$ ipython --no-banner

In [1]: import numpy as np

In [2]: np.set_printoptions(precision=2, suppress=True, linewidth=140, sign=" ")

In [3]: A = np.load("mat.npy")

In [4]: print(A)
[[-1.  5.  0.]
 [ 5.  0.  5.]
 [ 0.  5. -3.]]

In [5]: rng = np.random.default_rng(789)

In [6]: idx = rng.permutation(3)

In [7]: print(idx)
[ 2  1  0]

In [8]: M2 = A[idx][:, idx]

In [9]: print(M2)
[[-3.  5.  0.]
 [ 5.  0.  5.]
 [ 0.  5. -1.]]

In [10]: print(np.diag(M2))
[-3.  0. -1.]

In [11]: print(np.sort(np.abs(np.linalg.eigvals(M2))))
[ 1.96  6.19  8.23]

In [12]: print(np.kron(np.eye(2, dtype=int), A))
[[-1.  5.  0. -0.  0.  0.]
 [ 5.  0.  5.  0.  0.  0.]
 [ 0.  5. -3.  0.  0. -0.]
 [-0.  0.  0. -1.  5.  0.]
 [ 0.  0.  0.  5.  0.  5.]
 [ 0.  0. -0.  0.  5. -3.]]

In [13]: print(np.round(np.linalg.eigvals(A).sum().real, 2))
-4.0

In [14]: print(np.linalg.eigvals(A))
[ 6.19 -1.96 -8.23]

In [15]: r0 = np.array([3, 2, 3])

In [16]: print(np.array([np.convolve(row, r0, "same") for row in A]))
[[ 13.   7.  15.]
 [ 10.  30.  10.]
 [ 15.   1.   9.]]

In [17]: print(np.polyval(r0, A[0]))
[  4.  88.   3.]

In [18]: print(np.correlate(A[0], A[1], "full"))
[-5. 25. -5. 25.  0.]

In [19]: data = np.load("a.npy")

In [20]: print(data)
[[-2  1 -1]
 [ 0  0 -2]
 [ 0  2 -1]
 [ 2  1  1]
 [-2  0 -1]]

In [21]: P = data @ np.linalg.solve(data.T @ data, data.T)

In [22]: print(P.round(2) + 0)
[[ 0.53 -0.15  0.31 -0.14  0.33]
 [-0.15  0.92  0.15 -0.15  0.  ]
 [ 0.31  0.15  0.69  0.31  0.  ]
 [-0.14 -0.15  0.31  0.53 -0.33]
 [ 0.33  0.    0.   -0.33  0.33]]

In [23]: print(np.round((np.eye(5) - P) @ data, 2) + 0)
[[ 0.  0.  0.]
 [ 0.  0.  0.]
 [ 0.  0.  0.]
 [ 0.  0.  0.]
 [ 0.  0.  0.]]

In [24]: Uu, sig = np.linalg.svd(data)
ValueError: too many values to unpack (expected 2)


In [25]: Uu, sig, Vt = np.linalg.svd(data, full_matrices=False)

In [26]: print(Uu.shape, sig.shape, Vt.shape)
(5, 3) (3,) (3, 3)

In [27]: print(np.abs(Uu[:, 0]).round(6).argmax())
0

In [28]: print(round(float(np.sqrt((sig ** 2).sum())), 2), np.round(np.linalg.norm(data), 2))
5.1 5.1

In [29]: print(np.round(Uu.T @ Uu, 2) + 0)
[[ 1.  0.  0.]
 [ 0.  1.  0.]
 [ 0.  0.  1.]]

In [30]: M2 = data + rng.integers(-2, 3, (5, 1)) @ rng.integers(-2, 3, (1, 3))

In [31]: print(M2)
[[ 2  1  3]
 [ 2  0  0]
 [-4  2 -5]
 [ 0  1 -1]
 [-4  0 -3]]

In [32]: print(np.round(np.linalg.svd(M2 - data, compute_uv=False), 2) + 0)
[ 9.38  0.    0.  ]

In [33]: print(np.linalg.matrix_rank(M2 - data, tol=1e-8))
1

In [34]: idx = rng.integers(0, 2, 3)

In [35]: K = np.array([[-1, -2, 3], [2, -3, 1], [2, 1, 2]]) * (idx[:, None] == idx)

In [36]: print(K)
[[-1  0  3]
 [ 0 -3  0]
 [ 2  0  2]]

In [37]: x = np.array([1, -3, 3])

In [38]: y = K @ x

In [39]: print(y)
[ 8  9  8]

In [40]: print(np.linalg.solve(K, -3 * y))
[-3.  9. -9.]

In [41]: print(np.linalg.solve(K.T, K[2]))
[ 0. -0.  1.]

In [42]: print(np.linalg.solve(K, y + K[:, 0]))
[ 2. -3.  3.]

In [43]: F = np.loadtxt("dump.csv", delimiter=",")

In [44]: print(F)
[[ 0.2   0.4   0.4 ]
 [ 0.33  0.67  0.  ]
 [ 0.    0.    1.  ]]

In [45]: x = np.array([1, 2, 2])

In [46]: print(F @ x)
[ 1.8   1.67  2.  ]

In [47]: print(np.sign((F @ x).round(6)))
[ 1.  1.  1.]

In [48]: print((F * x).sum(axis=1))
[ 1.8   1.67  2.  ]

In [49]: Uu, sig, Vt = np.linalg.svd(F)

In [50]: print(sig.round(2) + 0)
[ 1.11  0.83  0.  ]

In [51]: M2 = Uu[:, :2] @ np.diag(sig[:2]) @ Vt[:2]

In [52]: print(np.round(np.abs(F - M2).max(), 2))
0.0

In [53]: print(np.linalg.matrix_rank(F, rtol=0.05))
2

In [54]: print(round(float(np.linalg.norm(F, 2) / np.linalg.norm(F)), 2))
0.8

In [55]: print(np.linalg.cond(F) > 100)
True

In [56]: print([round(float(x), 2) for x in np.linalg.svd(F, compute_uv=False)[:3]])
[1.11, 0.83, 0.0]

In [57]: M2 = np.array([[0, 3, -9], [-7, 3, 0]])

In [58]: Z = np.kron(M2, F)

In [59]: print(np.round(np.linalg.norm(Z, 2), 2), round(np.linalg.norm(M2, 2) * np.linalg.norm(F, 2), 2))
10.65 10.65

In [60]: feats = np.loadtxt("layer8.csv", delimiter=",")

In [61]: print(feats)
[[-2. -2.  1.]
 [-2. -2.  1.]
 [ 0.  0.  0.]
 [ 0.  0.  0.]
 [ 0.  0.  0.]
 [ 0.  0.  0.]
 [ 0.  0.  0.]
 [-2. -2.  1.]
 [ 0. -3.  2.]
 [-2. -2.  1.]
 [ 0.  0.  0.]
 [-2. -2.  1.]
 [ 0.  0.  0.]
 [ 0. -3.  2.]
 [-3. -4.  2.]
 [ 1. -1.  1.]
 [-1. -2.  1.]
 [-2. -2.  1.]
 [ 0.  0.  0.]
 [ 0.  0.  0.]
 [ 0. -3.  2.]
 [ 0.  0.  0.]
 [ 0.  0.  0.]
 [ 0.  0.  0.]
 [ 0.  0.  0.]
 [ 0.  0.  0.]
 [ 1. -1.  1.]
 [ 1. -1.  1.]]

In [62]: Ac = feats - feats.mean(axis=0)

In [63]: V = np.linalg.svd(Ac)[2][:2]

In [64]: M2 = Ac - Ac @ V.T @ V

In [65]: print(M2.std(axis=0))
[ 0.01  0.03  0.04]

In [66]: print(np.linalg.norm(M2, axis=1).round(6).argmax())
16

In [67]: x = np.array([1, 2, 3])

In [68]: y = feats @ x

In [69]: print(y)
[-3. -3.  0.  0.  0.  0.  0. -3.  0. -3.  0. -3.  0.  0. -5.  2. -2. -3.  0.  0.  0.  0.  0.  0.  0.  0.  2.  2.]

In [70]: y = y + 0.1 * rng.normal(size=28)

In [71]: print(y.round(2) + 0)
[-2.87 -2.96  0.12 -0.18  0.03  0.18 -0.03 -3.11 -0.16 -3.23  0.03 -3.21 -0.06  0.05 -5.05  2.17 -2.06 -2.86 -0.03  0.04  0.04  0.   -0.02
 -0.08 -0.06  0.06  2.06  2.09]

In [72]: c, *_ = np.linalg.lstsq(feats, y)

In [73]: print(c.round())
[ 1.  2.  3.]

In [74]: print([round(float(np.linalg.norm(np.linalg.solve(feats.T @ feats + lam * np.eye(3), feats.T @ y))), 2) for lam in (0, 1, 10, 100)])
[4.17, 1.59, 1.17, 0.44]

In [75]: d = np.linalg.norm(feats[:, None] - feats[None], axis=-1)

In [76]: print(np.unravel_index(d.round(6).argmax(), d.shape))
(np.int64(2), np.int64(14))

In [77]: print(np.linalg.norm(feats - feats.mean(axis=0), axis=1))
[ 1.83  1.83  1.33  1.33  1.33  1.33  1.33  1.83  2.4   1.83  1.33  1.83  1.33  2.4   4.1   1.51  1.13  1.83  1.33  1.33  2.4   1.33  1.33
  1.33  1.33  1.33  1.51  1.51]

In [78]: print(d.shape)
(28, 28)

In [79]: print(np.linalg.matrix_rank(d ** 2))
5

In [80]: print(d[11])
[ 0.    0.    3.    3.    3.    3.    3.    0.    2.45  0.    3.    0.    3.    2.45  2.45  3.16  1.    0.    3.    3.    2.45  3.    3.
  3.    3.    3.    3.16  3.16]

In [81]: print(d.mean(axis=1).argmax())
14

In [82]: print(np.flatnonzero(d[11] < d.mean() / 2))
[  0   1   7   9  11  17]

In [83]: mat = np.load("x.npy")

In [84]: print(mat)
[[ 10 -18 -10  -3]
 [  1  -2  -1   1]
 [  3  -4  -3   1]
 [ -3   0   3  -6]
 [  2   0  -2   3]]

In [85]: print(np.linalg.matrix_rank(mat, rtol=0.1))
2

In [86]: print([round(float(x), 2) for x in np.linalg.svd(mat, compute_uv=False)[:3]])
[24.01, 8.29, 0.85]

In [87]: print(np.round(np.linalg.norm(mat, 2) / np.linalg.norm(mat), 2))
0.94

In [88]: print(np.argsort(-np.linalg.norm(mat, axis=0).round(6), kind="stable")[:3])
[ 1  0  2]

In [89]: M = np.loadtxt("test1.csv", delimiter=",")

In [90]: print(M)
[[ 1.  0.  0.]
 [ 0.  1.  0.]
 [-4.  1.  1.]]

In [91]: r0 = np.array([0, -3, -2])

In [92]: M2 = M + np.outer(r0, np.eye(3)[0])

In [93]: print(round(np.linalg.det(M2) / np.linalg.det(M), 2), round(float(1 + np.linalg.solve(M, r0)[0]), 2))
1.0 1.0

In [94]: print(M2)
[[ 1.  0.  0.]
 [-3.  1.  0.]
 [-6.  1.  1.]]

In [95]: print(np.linalg.matrix_rank(M2 - M))
1

In [96]: print(np.linalg.matrix_rank(np.linalg.inv(M2) - np.linalg.inv(M), tol=1e-8))
1

In [97]: print(M.mean(axis=0))
[-1.    0.67  0.33]

In [98]: print(np.diff(M, axis=0))
[[-1.  1.  0.]
 [-4.  0.  1.]]

In [99]: print(np.unravel_index(np.abs(M).argmax(), M.shape))
(np.int64(2), np.int64(0))

In [100]: print(np.count_nonzero(M))
5

In [101]: print(M - M[0])
[[ 0.  0.  0.]
 [-1.  1.  0.]
 [-5.  1.  1.]]

In [102]: print(np.linalg.matrix_rank(M))
3

In [103]: w, V = np.linalg.eig(M)

In [104]: print(w)
[ 1.  1.  1.]

In [105]: print(np.sort(np.linalg.eigvals(M @ M)))
[ 1.  1.  1.]

In [106]: print(np.prod(w))
1.0

In [107]: print(np.sort(np.linalg.eigvals(M.T)))
[ 1.  1.  1.]

In [108]: print(np.sort(np.linalg.eigvals(np.linalg.inv(M))))
[ 1.  1.  1.]

In [109]: x = np.array([1, 1, 1])

In [110]: y = M @ x

In [111]: print(y)
[ 1.  1. -2.]

In [112]: print(np.linalg.solve(M, -1 * y))
[-1. -1. -1.]

In [113]: np.linalg.solve(M, y[:-1])
ValueError: solve1: Input operand 1 has a mismatch in its core dimension 0, with gufunc signature (m,m),(m)->(m) (size 2 is different from 3)


In [114]: print(np.linalg.solve(M, y + M[:, 0]))
[ 2.  1.  1.]

In [115]: print(np.linalg.solve(M, y))
[ 1.  1.  1.]

In [116]: gram = M.T @ M

In [117]: print(np.allclose(gram, gram.T))
True

In [118]: J = np.loadtxt("sample8.csv", delimiter=",")

In [119]: print(J)
[[  2.   0.   1.]
 [  2.   2.   1.]
 [  3.   3.   2.]
 [  4.   4.   2.]
 [  6.   5.   2.]
 [  8.   6.   3.]
 [  8.   7.   4.]
 [  8.   9.   6.]
 [  8.   9.   7.]
 [ 10.  10.   7.]
 [ 11.  11.   9.]
 [ 11.  13.  10.]
 [ 12.  13.  11.]
 [ 13.  14.  12.]
 [ 13.  14.  12.]]

In [120]: x = np.array([8, 6, 9])

In [121]: y = J @ x

In [122]: print(np.linalg.lstsq(J, y)[0])
[ 8.  6.  9.]

In [123]: print(np.round(np.linalg.pinv(J) @ J, 2) + 0)
[[ 1.  0.  0.]
 [ 0.  1.  0.]
 [ 0.  0.  1.]]

In [124]: np.linalg.solve(J, y)
LinAlgError: Last 2 dimensions of the array must be square


In [125]: y = y + 0.1 * rng.normal(size=15)

In [126]: print(y)
[  25.03   36.85   59.94   74.03   96.03  127.    141.98  171.99  181.06  203.08  235.01  255.77  272.83  296.01  295.87]

In [127]: c, *_ = np.linalg.lstsq(J, y)

In [128]: print([round(float(np.linalg.norm(np.linalg.solve(J.T @ J + lam * np.eye(3), J.T @ y))), 2) for lam in (0, 1, 10, 100)])
[13.46, 13.32, 13.04, 12.6]

In [129]: print(c.round())
[ 8.  6.  9.]

In [130]: print(c)
[ 8.03  5.97  9.  ]
